In [1]: import numpy as np

In [2]: from numpy import linalg as LA

In [3]: np.set_printoptions(suppress=True, linewidth=160)

In [4]: def rd(a):
   ...:     return np.round(a, 2) + 0
   ...: 

In [5]: W0 = np.array([[0.0, -1.0, 0.0, 0.0],
   ...:     [-1.0, 1.0, -1.0, 0.0],
   ...:     [0.0, -1.0, 3.0, -1.0],
   ...:     [0.0, 0.0, -1.0, 0.0]])

In [6]: W0
Out[6]: 
array([[ 0., -1.,  0.,  0.],
       [-1.,  1., -1.,  0.],
       [ 0., -1.,  3., -1.],
       [ 0.,  0., -1.,  0.]])

In [7]: hat = np.triu(np.array([[1, 2, -2, 3], [-2, -3, 1, 2], [2, 2, 3, 0], [-1, 2, 2, 0]]), 1) + np.eye(4)

In [8]: other = hat @ W0 @ LA.inv(hat)

In [9]: other
Out[9]: 
array([[ -2.,   7., -22.,  -6.],
       [ -1.,   2.,  -4.,  -2.],
       [  0.,  -1.,   4.,   1.],
       [  0.,   0.,  -1.,   0.]])

In [10]: np.trace(other), np.trace(W0)
Out[10]: (np.float64(4.0), np.float64(4.0))

In [11]: rd(np.poly(other))
Out[11]: array([ 1., -4.,  0.,  4.,  1.])

In [12]: LA.matrix_rank(other)
Out[12]: np.int64(4)

In [13]: other = LA.inv(W0)

In [14]: rd(LA.det(W0) * LA.det(other))
Out[14]: np.float64(1.0)

In [15]: rd(LA.inv(other))
Out[15]: 
array([[ 0., -1.,  0.,  0.],
       [-1.,  1., -1.,  0.],
       [ 0., -1.,  3., -1.],
       [ 0.,  0., -1.,  0.]])

In [16]: rd(LA.slogdet(W0)[0])
Out[16]: np.float64(1.0)

In [17]: (np.abs(other) > 1e-9).astype(int)
Out[17]: 
array([[1, 1, 0, 1],
       [1, 0, 0, 0],
       [0, 0, 0, 1],
       [1, 0, 1, 1]])

In [18]: rd(LA.cond(W0))
Out[18]: np.float64(13.58)

In [19]: arr = np.array([[-0.78, 0.99, 1.26],
    ...:     [0.31, -0.41, -0.52],
    ...:     [-1.82, 1.45, 1.94],
    ...:     [1.83, -0.09, -0.36],
    ...:     [-2.2, 0.08, 0.4]])

In [20]: arr
Out[20]: 
array([[-0.78,  0.99,  1.26],
       [ 0.31, -0.41, -0.52],
       [-1.82,  1.45,  1.94],
       [ 1.83, -0.09, -0.36],
       [-2.2 ,  0.08,  0.4 ]])

In [21]: left, sv, VT = LA.svd(arr)

In [22]: rd(sv)
Out[22]: array([4.26, 1.8 , 0.  ])

In [23]: np.argmax(sv[:-1] / (sv[1:] + 1e-6)) + 1
Out[23]: np.int64(2)

In [24]: other = left[:, :2] @ np.diag(sv[:2]) @ VT[:2]

In [25]: LA.matrix_rank(arr, rtol=0.05)
Out[25]: np.int64(2)

In [26]: rd(LA.norm(arr - other, 2)), rd(sv[2])
Out[26]: (np.float64(0.0), np.float64(0.0))

In [27]: rd(np.abs(arr - other).max())
Out[27]: np.float64(0.0)

In [28]: rd(other)
Out[28]: 
array([[-0.78,  0.99,  1.26],
       [ 0.31, -0.41, -0.52],
       [-1.82,  1.45,  1.94],
       [ 1.83, -0.09, -0.36],
       [-2.2 ,  0.08,  0.4 ]])
